% ipython --no-banner

In [1]: import numpy as np

In [2]: from numpy import linalg as LA

In [3]: np.set_printoptions(precision=1, suppress=True, linewidth=200)

In [4]: def rd(a):
   ...:     return np.round(a, 1) + 0
   ...: 

In [5]: r0 = np.array([3, 0, 5, -4, 3, 3, -5])

In [6]: J = -2 * np.eye(7) + np.outer(r0, r0)

In [7]: print(J)
[[  7.   0.  15. -12.   9.   9. -15.]
 [  0.  -2.   0.   0.   0.   0.   0.]
 [ 15.   0.  23. -20.  15.  15. -25.]
 [-12.   0. -20.  14. -12. -12.  20.]
 [  9.   0.  15. -12.   7.   9. -15.]
 [  9.   0.  15. -12.   9.   7. -15.]
 [-15.   0. -25.  20. -15. -15.  23.]]

In [8]: # symmetric, so the eigenvalues are real

In [9]: print(J @ J)
[[  805.     0.  1335. -1068.   801.   801. -1335.]
 [    0.     4.     0.     0.     0.     0.     0.]
 [ 1335.     0.  2229. -1780.  1335.  1335. -2225.]
 [-1068.     0. -1780.  1428. -1068. -1068.  1780.]
 [  801.     0.  1335. -1068.   805.   801. -1335.]
 [  801.     0.  1335. -1068.   801.   805. -1335.]
 [-1335.     0. -2225.  1780. -1335. -1335.  2229.]]

In [10]: print(rd(LA.det(J)))
5824.0

In [11]: print(rd(np.sort(LA.eigvals(J).real)))
[-2. -2. -2. -2. -2. -2. 91.]

In [12]: x0 = np.array([0, 2, 0, -2, 2, -2, 2])

In [13]: y = J @ x0

In [14]: coef, lr = np.zeros(7), 1 / LA.norm(J, 2) ** 2

In [15]: for i in range(3):
    ...:     coef -= lr * J.T @ (J @ coef - y)
    ...:     if i % 1 == 0: print(i, round(LA.norm(J @ coef - y), 1))
    ...: 
0 8.9
1 8.9
2 8.9

In [16]: print(rd(LA.cond(J)))
45.5

In [17]: print(rd(LA.eigvalsh(J).min()))
-2.0

In [18]: O, V = LA.qr(J[:, :6])[0], LA.qr(J[:, 6:])[0]

In [19]: sig = LA.svd(O.T @ V, compute_uv=False)

In [20]: print(rd(sig))
[1.]

In [21]: print(rd(LA.norm(O @ O.T - V @ V.T, 2)))
1.0

In [22]: K = np.array([[-43, 2, -3, -1, -1, 0],
    ...:     [-2, 42, 3, -3, 1, -3],
    ...:     [1, -2, -49, 1, 3, -3],
    ...:     [-2, 2, 1, -42, 0, 1],
    ...:     [-3, -2, 2, 0, -31, 2],
    ...:     [-1, 2, 0, 0, -1, -21]])

In [23]: r0 = np.array([7, 8, -1])

In [24]: print(np.cross(K[2, :3], K[3, :3]))
[96 97 -2]

In [25]: print(K.ravel(order="F"))
[-43  -2   1  -2  -3  -1   2  42  -2   2  -2   2  -3   3 -49   1   2   0  -1  -3   1 -42   0   0  -1   1   3   0 -31  -1   0  -3  -3   1   2 -21]

In [26]: t3 = K.reshape(6, 2, -1)

In [27]: print(np.einsum("ihd,jhd->hij", t3, t3).shape)
(2, 6, 6)

In [28]: print(t3.transpose(1, 0, 2))
[[[-43   2  -3]
  [ -2  42   3]
  [  1  -2 -49]
  [ -2   2   1]
  [ -3  -2   2]
  [ -1   2   0]]

 [[ -1  -1   0]
  [ -3   1  -3]
  [  1   3  -3]
  [-42   0   1]
  [  0 -31   2]
  [  0  -1 -21]]]

In [29]: feats = np.load("w.npy")

In [30]: print(feats)
[[1.  0.5 0.2 0.1 0.1]
 [0.5 1.  0.5 0.2 0.1]
 [0.2 0.5 1.  0.5 0.2]
 [0.1 0.2 0.5 1.  0.5]
 [0.1 0.1 0.2 0.5 1. ]]

In [31]: x0 = np.array([0, 2, 0, 2, 3, 1, 2])

In [32]: y = J @ x0

In [33]: print(y)
[-18.  -4. -30.  20. -24. -20.  26.]

In [34]: print(rd(LA.solve(J, y)))
[0. 2. 0. 2. 3. 1. 2.]

In [35]: print(rd(LA.solve(J, 2 * y)))
[0. 4. 0. 4. 6. 2. 4.]

In [36]: ev, V = LA.eigh(feats)

In [37]: x0 = np.array([0, 1, 3, 0, 1])

In [38]: print((np.sign(V[:, -1].round(6)) == np.sign(V[0, -1].round(6))).astype(int))
[1 1 1 1 1]

In [39]: print(x0 @ feats @ x0)
15.4

In [40]: print(rd(np.abs(feats).sum(axis=1).max()), rd(np.abs(ev).max()))
2.4 2.2

In [41]: x0 = np.ones(5)

In [42]: for _ in range(3):
    ...:     x0 = feats @ x0
    ...:     x0 /= LA.norm(x0)
    ...:     print(round(x0 @ feats @ x0, 1))
    ...: 
2.2
2.2
2.2

In [43]: print(rd(LA.eigvalsh(feats)[-1]))
2.2

In [44]: Lm = LA.cholesky(feats)

In [45]: print(rd(Lm))
[[1.  0.  0.  0.  0. ]
 [0.5 0.9 0.  0.  0. ]
 [0.2 0.5 0.9 0.  0. ]
 [0.1 0.2 0.5 0.9 0. ]
 [0.1 0.1 0.2 0.5 0.9]]

In [46]: print(LA.eigvalsh(feats).min() > 0)
True

In [47]: O, V = LA.qr(feats[:, :2])[0], LA.qr(feats[:, 2:])[0]

In [48]: sig = LA.svd(O.T @ V, compute_uv=False)

In [49]: print((sig > 0.9).sum())
0

In [50]: A = 4 * np.eye(8) + np.ones((8, 8))

In [51]: print(A)
[[5. 1. 1. 1. 1. 1. 1. 1.]
 [1. 5. 1. 1. 1. 1. 1. 1.]
 [1. 1. 5. 1. 1. 1. 1. 1.]
 [1. 1. 1. 5. 1. 1. 1. 1.]
 [1. 1. 1. 1. 5. 1. 1. 1.]
 [1. 1. 1. 1. 1. 5. 1. 1.]
 [1. 1. 1. 1. 1. 1. 5. 1.]
 [1. 1. 1. 1. 1. 1. 1. 5.]]

In [52]: # symmetric, so the eigenvalues are real

In [53]: A2 = LA.inv(A)

In [54]: print(rd(LA.det(A) * A2))
[[45056. -4096. -4096. -4096. -4096. -4096. -4096. -4096.]
 [-4096. 45056. -4096. -4096. -4096. -4096. -4096. -4096.]
 [-4096. -4096. 45056. -4096. -4096. -4096. -4096. -4096.]
 [-4096. -4096. -4096. 45056. -4096. -4096. -4096. -4096.]
 [-4096. -4096. -4096. -4096. 45056. -4096. -4096. -4096.]
 [-4096. -4096. -4096. -4096. -4096. 45056. -4096. -4096.]
 [-4096. -4096. -4096. -4096. -4096. -4096. 45056. -4096.]
 [-4096. -4096. -4096. -4096. -4096. -4096. -4096. 45056.]]

In [55]: print(rd(A2))
[[0.2 0.  0.  0.  0.  0.  0.  0. ]
 [0.  0.2 0.  0.  0.  0.  0.  0. ]
 [0.  0.  0.2 0.  0.  0.  0.  0. ]
 [0.  0.  0.  0.2 0.  0.  0.  0. ]
 [0.  0.  0.  0.  0.2 0.  0.  0. ]
 [0.  0.  0.  0.  0.  0.2 0.  0. ]
 [0.  0.  0.  0.  0.  0.  0.2 0. ]
 [0.  0.  0.  0.  0.  0.  0.  0.2]]

In [56]: print(rd(A @ A2))
[[1. 0. 0. 0. 0. 0. 0. 0.]
 [0. 1. 0. 0. 0. 0. 0. 0.]
 [0. 0. 1. 0. 0. 0. 0. 0.]
 [0. 0. 0. 1. 0. 0. 0. 0.]
 [0. 0. 0. 0. 1. 0. 0. 0.]
 [0. 0. 0. 0. 0. 1. 0. 0.]
 [0. 0. 0. 0. 0. 0. 1. 0.]
 [0. 0. 0. 0. 0. 0. 0. 1.]]

In [57]: print(rd(LA.cond(A)))
3.0

In [58]: rng = np.random.default_rng(53)

In [59]: labels = rng.permutation(8)

In [60]: print(labels)
[4 1 7 0 2 6 5 3]

In [61]: A2 = A[labels][:, labels]

In [62]: print(np.diag(A2))
[5. 5. 5. 5. 5. 5. 5. 5.]

In [63]: print(rd(LA.det(A2)), rd(LA.det(A[labels])))
196608.0 -196608.0

In [64]: print(np.allclose(A2, A))
True

In [65]: Lm = LA.cholesky(A)

In [66]: print(rd(Lm @ Lm.T))
[[5. 1. 1. 1. 1. 1. 1. 1.]
 [1. 5. 1. 1. 1. 1. 1. 1.]
 [1. 1. 5. 1. 1. 1. 1. 1.]
 [1. 1. 1. 5. 1. 1. 1. 1.]
 [1. 1. 1. 1. 5. 1. 1. 1.]
 [1. 1. 1. 1. 1. 5. 1. 1.]
 [1. 1. 1. 1. 1. 1. 5. 1.]
 [1. 1. 1. 1. 1. 1. 1. 5.]]

In [67]: print(rd(Lm))
[[2.2 0.  0.  0.  0.  0.  0.  0. ]
 [0.4 2.2 0.  0.  0.  0.  0.  0. ]
 [0.4 0.4 2.2 0.  0.  0.  0.  0. ]
 [0.4 0.4 0.3 2.1 0.  0.  0.  0. ]
 [0.4 0.4 0.3 0.3 2.1 0.  0.  0. ]
 [0.4 0.4 0.3 0.3 0.2 2.1 0.  0. ]
 [0.4 0.4 0.3 0.3 0.2 0.2 2.1 0. ]
 [0.4 0.4 0.3 0.3 0.2 0.2 0.2 2.1]]

In [68]: print(A / np.sqrt(np.outer(np.diag(A), np.diag(A))))
[[1.  0.2 0.2 0.2 0.2 0.2 0.2 0.2]
 [0.2 1.  0.2 0.2 0.2 0.2 0.2 0.2]
 [0.2 0.2 1.  0.2 0.2 0.2 0.2 0.2]
 [0.2 0.2 0.2 1.  0.2 0.2 0.2 0.2]
 [0.2 0.2 0.2 0.2 1.  0.2 0.2 0.2]
 [0.2 0.2 0.2 0.2 0.2 1.  0.2 0.2]
 [0.2 0.2 0.2 0.2 0.2 0.2 1.  0.2]
 [0.2 0.2 0.2 0.2 0.2 0.2 0.2 1. ]]

In [69]: print(rd(np.prod(np.diag(Lm)) ** 2), rd(LA.det(A)))
196608.0 196608.0

In [70]: print(LA.eigvalsh(A).min() > 0)
True

In [71]: F = np.load("case15.npy")

In [72]: print(F)
[[1 0 0]
 [0 1 0]
 [0 0 1]]

In [73]: labels = rng.permutation(3)

In [74]: A2 = F[:, labels] * rng.choice([-1, 1], 3)

In [75]: print(A2)
[[-1  0  0]
 [ 0 -1  0]
 [ 0  0  1]]

In [76]: Uu, _, VT = LA.svd(F.T @ A2)

In [77]: print(labels)
[0 1 2]

In [78]: print(rd(LA.lstsq(F, A2)[0]))
[[-1.  0.  0.]
 [ 0. -1.  0.]
 [ 0.  0.  1.]]

In [79]: print(Uu @ VT)
[[-1.  0.  0.]
 [ 0. -1.  0.]
 [ 0.  0.  1.]]

In [80]: Lm = LA.cholesky(F)

In [81]: print(Lm)
[[1. 0. 0.]
 [0. 1. 0.]
 [0. 0. 1.]]

In [82]: print(np.prod(np.diag(Lm)) ** 2, rd(LA.det(F)))
1.0 1.0

In [83]: print(LA.eigvalsh(F).min() > 0)
True

In [84]: mat = (rng.random((5, 5)) < 0.3) + np.eye(5)

In [85]: mat /= mat.sum(axis=1, keepdims=True)

In [86]: print(rd(mat))
[[0.5 0.  0.  0.  0.5]
 [0.  0.5 0.  0.5 0. ]
 [0.  0.  1.  0.  0. ]
 [0.3 0.3 0.  0.3 0. ]
 [0.  0.  0.  0.  1. ]]

In [87]: print([round(float(x), 1) for x in LA.svd(mat, compute_uv=False)[:3]])
[1.1, 1.0, 0.9]

In [88]: print(LA.matrix_rank(mat, rtol=0.1))
4

In [89]: print(rd(LA.norm(mat, 2) / LA.norm(mat)))
0.6

In [90]: print(np.argsort(-LA.norm(mat, axis=0).round(6), kind="stable")[:3])
[4 2 0]

In [91]: rank = LA.matrix_rank(mat)

In [92]: print(rank)
4

In [93]: N = LA.svd(mat)[2][rank:].T

In [94]: print(N.shape)
(5, 1)

In [95]: print([int(LA.matrix_rank(mat[:i])) for i in range(1, len(mat) + 1)])
[1, 2, 3, 4, 4]

In [96]: print(np.allclose(mat @ N, 0))
True

In [97]: print([int(LA.matrix_rank(mat[:, :j + 1])) for j in range(5)])
[1, 2, 3, 3, 4]

In [98]: print(rd(N[:, 0] / N[np.abs(N[:, 0]).round(6).argmax(), 0]))
[ 0.  1.  0. -1.  0.]

In [99]: print(rd(N @ N.T))
[[ 0.   0.   0.   0.   0. ]
 [ 0.   0.5  0.  -0.5  0. ]
 [ 0.   0.   0.   0.   0. ]
 [ 0.  -0.5  0.   0.5  0. ]
 [ 0.   0.   0.   0.   0. ]]

In [100]: r0 = np.array([0, 0, -3, 0, -1, 3, 2, -3])

In [101]: W0 = np.outer(rng.normal(size=19), r0) + 0.3 * rng.normal(size=(19, 8))

In [102]: print(rd(W0))
[[ 0.5  0.4 -2.3 -0.6 -0.8  1.9  2.2 -2.1]
 [ 0.1  0.3  4.2 -0.4  1.5 -3.9 -3.4  4.3]
 [ 0.1  0.   4.4 -0.3  1.7 -4.3 -3.2  4.8]
 [ 0.3  0.  -4.   0.2 -0.9  4.3  3.1 -4.3]
 [-0.2  0.1  2.8  0.   0.6 -2.8 -1.5  2.9]
 [-0.4  0.3  4.1  0.1  1.6 -3.9 -2.1  3.8]
 [-0.3  0.1  0.1 -0.3  0.1  0.2 -0.3 -0.1]
 [ 0.3  0.3  3.5  0.2  1.3 -3.1 -2.6  4. ]
 [-0.5  0.3 -2.2 -0.2 -0.9  2.2  1.3 -2. ]
 [-0.1 -0.1  3.3  0.   0.9 -2.3 -1.6  2.4]
 [-0.4  0.2 -0.2  0.  -0.4  0.6 -0.2 -0.3]
 [-0.2 -0.4 -4.1  0.4 -1.1  4.5  2.7 -4.5]
 [ 0.  -0.5 -5.7  0.3 -2.2  5.7  4.  -6. ]
 [ 0.7  0.1  6.5  0.2  1.9 -7.1 -4.4  6.7]
 [-0.4 -0.2  1.4 -0.3  0.4 -1.5 -1.1  1.2]
 [ 0.2  0.5  1.5 -0.3  0.2 -1.2 -0.8  0.9]
 [ 0.1  0.  -2.9 -0.5 -0.9  2.4  2.3 -2.8]
 [-0.2  0.9  1.   0.3  0.5 -1.4 -1.2  1.4]
 [ 0.5  0.3  2.8  0.3  0.8 -2.7 -1.5  2.8]]

In [103]: A2 = np.c_[W0[:, :4] @ np.array([[2, -2, -3, 2], [3, 0, -2, -3], [-3, -3, -3, 2], [2, 0, -3, 1]]), np.array([3, 0, 3, 2, 2, 3, 3, 1, 3, 3, 3, 1, 0, 1, 0, 3, 2, 1, 2])]

In [104]: print(rd(A2))
[[  7.6   5.9   6.5  -5.5   3. ]
 [-12.3 -12.8 -12.4   7.4   0. ]
 [-13.4 -13.4 -12.7   8.8   3. ]
 [ 12.9  11.4  10.6  -7.4   2. ]
 [ -8.7  -8.   -7.9   5.    2. ]
 [-12.  -11.6 -12.2   6.9   3. ]
 [ -1.2   0.3   1.3  -1.    3. ]
 [ -8.3 -11.1 -12.8   7.    1. ]
 [  6.5   7.6   7.9  -6.6   3. ]
 [-10.4  -9.6  -9.2   6.5   3. ]
 [  0.6   1.4   1.2  -1.9   3. ]
 [ 11.3  12.6  12.4  -6.8   1. ]
 [ 15.9  17.2  17.6  -9.6   0. ]
 [-17.4 -20.8 -22.3  14.1   1. ]
 [ -6.2  -3.2  -1.4   2.2   0. ]
 [ -3.2  -4.9  -5.1   1.7   3. ]
 [  8.    8.5   9.9  -6.1   2. ]
 [ -0.1  -2.5  -5.   -0.7   1. ]
 [ -6.1  -9.3 -11.2   6.    2. ]]

In [105]: print(LA.matrix_rank(np.c_[W0, A2]))
9

In [106]: print(rd(LA.lstsq(W0, A2[:, 0])[0]))
[ 2.  3. -3.  2.  0.  0.  0.  0.]

In [107]: print(LA.matrix_rank(A2))
5

In [108]: P = A2 @ LA.solve(A2.T @ A2, A2.T)

In [109]: print(rd(LA.eigvalsh(P)))
[0. 0. 0. 0. 0. 0. 0. 0. 0. 0. 0. 0. 0. 0. 1. 1. 1. 1. 1.]

In [110]: print(rd(P @ A2[:, 2]))
[  6.5 -12.4 -12.7  10.6  -7.9 -12.2   1.3 -12.8   7.9  -9.2   1.2  12.4  17.6 -22.3  -1.4  -5.1   9.9  -5.  -11.2]

In [111]: print(np.allclose(P @ P, P))
True

In [112]: x0 = np.array([1, 1, 1, -3, -3, -1, 1, 0])

In [113]: a = np.maximum(W0 @ x0, 0)

In [114]: print(rd(a))
[3.2 1.6 1.2 0.  2.  0.6 0.  0.1 0.  0.9 0.  0.  0.  3.7 1.  3.1 1.3 0.  1.4]

In [115]: m1 = np.load("block9.npy")

In [116]: print(m1)
[[ 0  0  0  0  0  0]
 [10 13 10  9 17  8]
 [ 9 10 10 14 18 12]
 [ 3  4  7  8  5  2]
 [ 5  4 13  8 11  3]
 [ 7  4  2  5  9  4]
 [ 0  0  0  0  0  0]
 [10 13  8 22 13 18]
 [ 6  7 11 16  6  9]
 [ 0  0  0  0  0  0]
 [ 0  0  0  0  0  0]
 [ 0  6  2  9  3  7]
 [ 3  3  4  8  1  7]
 [11 22 10 26 15 21]
 [ 0  0  0  0  0  0]
 [ 3  4  7  8  5  2]
 [ 5  3 10  8  7  8]
 [ 0  0  0  0  0  0]
 [ 1 15  4 13  5 10]
 [ 3  9  8  4  8  4]
 [10 13  8 22 13 18]
 [ 8 19  6 18 14 14]
 [ 0  0  0  0  0  0]
 [ 0  0  0  0  0  0]
 [ 0  0  0  0  0  0]
 [ 7  4  2  5  9  4]
 [ 3  3  4  8  1  7]
 [ 2  0  6  0  6  1]
 [10 14 11 22 17 13]
 [ 3  4  7  8  5  2]
 [ 2  6  8  9  9  8]
 [ 0  0  0  0  0  0]
 [ 8 13  4  9 11  7]
 [ 3  3  4  8  1  7]
 [12  7 12 13 16 12]
 [ 3 10  9 17  8  9]]

In [117]: # row 6 repeats row 0

In [118]: x0 = np.array([-7, 0, 8, -1, 4, -6])

In [119]: y = m1 @ x0

In [120]: print(rd(LA.lstsq(m1, y)[0]))
[-7.  0.  8. -1.  4. -6.]

In [121]: y = y + 0.3 * rng.normal(size=36)

In [122]: print(rd(y))
[  0.3  21.    2.7  35.4  86.8 -25.6   0.3 -83.6   0.2   0.   -0.3 -23.2 -35.2 -88.7  -0.5  35.3  16.9   0.1 -27.7  47.2 -83.7 -54.2  -0.1  -0.4  -0.1 -26.  -34.9  52.2 -13.6  35.4  28.8  -0.1 -31.1
 -35.1  -8.7  12.5]

In [123]: coef, *_ = LA.lstsq(m1, y)

In [124]: print(rd(m1.T @ (y - m1 @ coef)))
[0. 0. 0. 0. 0. 0.]

In [125]: print(rd(coef))
[-7.  0.  8. -1.  4. -6.]

In [126]: print(coef.round())
[-7.  0.  8. -1.  4. -6.]
